% python3 -q
>>> import numpy as np
>>> import numpy.linalg as la
>>> np.set_printoptions(precision=2, suppress=True, linewidth=140)
>>> M = np.loadtxt("data.csv", delimiter=",")
>>> M
array([[60.,  2.,  2.,  0.,  1.,  1.,  2.],
       [ 0., 22.,  2.,  1.,  1.,  2.,  2.],
       [ 1.,  1.,  2.,  2.,  0.,  0.,  1.],
       [ 1.,  2.,  2., 60.,  1.,  2.,  0.],
       [ 0.,  2.,  1.,  0., 42.,  2.,  0.],
       [ 0.,  1.,  1.,  1.,  0.,  1.,  2.],
       [ 0.,  2.,  1.,  1.,  2.,  1.,  2.]])
>>> la.matrix_power(M, 2)
array([[3602.,  173.,  132.,    9.,  108.,   69.,  132.],
       [   3.,  496.,   55.,   90.,   69.,   52.,   54.],
       [  64.,   32.,   13.,  126.,    6.,    8.,    8.],
       [ 122.,  172.,  133., 3608.,  105.,  129.,   12.],
       [   1.,  131.,   50.,    6., 1766.,   90.,    9.],
       [   2.,   30.,    9.,   66.,    6.,    7.,    9.],
       [   2.,   56.,   13.,   67.,   91.,   13.,   11.]])
>>> M.inv()
Traceback (most recent call last):
  File "<python-input-6>", line 1, in <module>
    M.inv()
    ^^^^^
AttributeError: 'numpy.ndarray' object has no attribute 'inv'
>>> round(np.abs(la.eigvals(M)).max(), 2)
np.float64(60.56)
>>> J = np.array([[2, -1, -1, 2, 2, -2, 0, 0, -1],
...     [-2, -1, 2, 1, 0, 1, -1, -2, -1],
...     [1, 2, 0, -2, 1, 1, 0, 1, -1],
...     [0, 1, 2, -2, -2, 2, 2, -1, 0]])
>>> J[1] = J[0]
>>> J
array([[ 2, -1, -1,  2,  2, -2,  0,  0, -1],
       [ 2, -1, -1,  2,  2, -2,  0,  0, -1],
       [ 1,  2,  0, -2,  1,  1,  0,  1, -1],
       [ 0,  1,  2, -2, -2,  2,  2, -1,  0]])
>>> rk = la.matrix_rank(J)
>>> rk
np.int64(3)
>>> null = la.svd(J)[2][rk:].T
>>> la.matrix_rank(J.T @ J), la.matrix_rank(J @ J.T)
(np.int64(3), np.int64(3))
>>> [int(la.matrix_rank(J[:i])) for i in range(1, len(J) + 1)]
[1, 1, 2, 3]
>>> [int(la.matrix_rank(J[:, :j + 1])) for j in range(9)]
[1, 2, 3, 3, 3, 3, 3, 3, 3]
>>> null.shape
(9, 6)
>>> print(np.round(J @ null, 2) + 0)
[[0. 0. 0. 0. 0. 0.]
 [0. 0. 0. 0. 0. 0.]
 [0. 0. 0. 0. 0. 0.]
 [0. 0. 0. 0. 0. 0.]]
>>> Uu, sv, Vh = la.svd(J)
>>> evecs = Vh[:(sv > 1e-8).sum()]
>>> rng = np.random.default_rng(6253)
>>> x = J[1] + -1 * J[2] + rng.integers(2) * np.eye(9)[4]
>>> print(x)
[ 1. -3. -1.  4.  1. -3.  0. -1.  0.]
>>> np.diag(evecs.T @ evecs)
array([0.53, 0.33, 0.22, 0.44, 0.4 , 0.26, 0.42, 0.23, 0.19])
>>> la.matrix_rank(np.vstack([J, x]))
np.int64(3)
>>> np.round(la.norm(x - evecs.T @ evecs @ x), 2)
np.float64(0.0)
>>> out = J + rng.integers(-2, 3, (4, 3)) @ rng.integers(-2, 3, (3, 9))
>>> print(out)
[[ 7 -3  1  5  1  1  2  0  0]
 [ 6 -3 -1  7  3 -1  0  2  1]
 [ 0  3 -3  1  1 -5 -8  3  2]
 [-6  3 -2 -3  1 -3 -2  1  0]]
>>> np.abs(out - J).sum(axis=1)
array([19, 17, 27, 27])
>>> [round(float(x), 2) for x in la.svd(J, compute_uv=False)[:3]]
[7.33, 3.54, 2.61]
>>> la.matrix_rank(J, rtol=0.1)
np.int64(3)
>>> F = np.load("layer0.npy")
>>> F
array([[ 2, -1, -1,  0,  1,  1,  1,  1,  0, -1,  0],
       [ 2, -2,  1,  2,  1,  0, -2,  2,  8,  1, -1],
       [ 1,  0,  1, -1,  1, -1,  2,  1, -4,  1,  0],
       [-2,  1,  1,  2,  2,  0,  2, -2,  8,  2, -2],
       [-1,  1, -1, -1, -1, -1, -1,  2, -4,  2,  1],
       [ 1,  2, -2, -1,  0,  2,  1,  1, -4,  0, -2],
       [ 2,  0,  1, -2, -1,  0,  1, -2, -8,  1,  1]])
>>> # column 8 is much longer than the rest
>>> f, g = F[4], F[2]
>>> f @ g
np.int64(17)
>>> print(f @ f)
32
>>> p = (f @ g) / (f @ f) * f
>>> g - p
array([ 1.53, -0.53,  1.53, -0.47,  1.53, -0.47,  2.53, -0.06, -1.88, -0.06, -0.53])
>>> la.matrix_rank(np.outer(f, g))
np.int64(1)
>>> (g - p) @ f
np.float64(0.0)
>>> print(np.outer(f, g))
[[-1  0 -1  1 -1  1 -2 -1  4 -1  0]
 [ 1  0  1 -1  1 -1  2  1 -4  1  0]
 [-1  0 -1  1 -1  1 -2 -1  4 -1  0]
 [-1  0 -1  1 -1  1 -2 -1  4 -1  0]
 [-1  0 -1  1 -1  1 -2 -1  4 -1  0]
 [-1  0 -1  1 -1  1 -2 -1  4 -1  0]
 [-1  0 -1  1 -1  1 -2 -1  4 -1  0]
 [ 2  0  2 -2  2 -2  4  2 -8  2  0]
 [-4  0 -4  4 -4  4 -8 -4 16 -4  0]
 [ 2  0  2 -2  2 -2  4  2 -8  2  0]
 [ 1  0  1 -1  1 -1  2  1 -4  1  0]]
>>> x = np.array([1, 7, 5, 0, 8, 8, 6, 8, 3, 7, 3])
>>> F @ (2 * x)
array([ 26,  66,  42, 108,   0,  34, -50])
>>> (F * x).sum(axis=1)
array([ 13,  33,  21,  54,   0,  17, -25])
>>> F @ np.eye(11)[8]
array([ 0.,  8., -4.,  8., -4., -4., -8.])
>>> np.sign((F @ x).round(6))
array([ 1,  1,  1,  1,  0,  1, -1])
>>> x @ F
Traceback (most recent call last):
  File "<python-input-48>", line 1, in <module>
    x @ F
    ~~^~~
ValueError: matmul: Input operand 1 has a mismatch in its core dimension 0, with gufunc signature (n?,k),(k,m?)->(n?,m?) (size 7 is different from 11)
>>> F @ np.ones(11)
array([ 3., 12.,  1., 12., -4., -2., -7.])
>>> la.norm(F @ x) <= la.norm(F, 2) * la.norm(x) + 1e-9
np.True_
>>> F * x
array([[  2,  -7,  -5,   0,   8,   8,   6,   8,   0,  -7,   0],
       [  2, -14,   5,   0,   8,   0, -12,  16,  24,   7,  -3],
       [  1,   0,   5,   0,   8,  -8,  12,   8, -12,   7,   0],
       [ -2,   7,   5,   0,  16,   0,  12, -16,  24,  14,  -6],
       [ -1,   7,  -5,   0,  -8,  -8,  -6,  16, -12,  14,   3],
       [  1,  14, -10,   0,   0,  16,   6,   8, -12,   0,  -6],
       [  2,   0,   5,   0,  -8,   0,   6, -16, -24,   7,   3]])
>>> print(np.einsum("ij,j->i", F, x))
[ 13  33  21  54   0  17 -25]
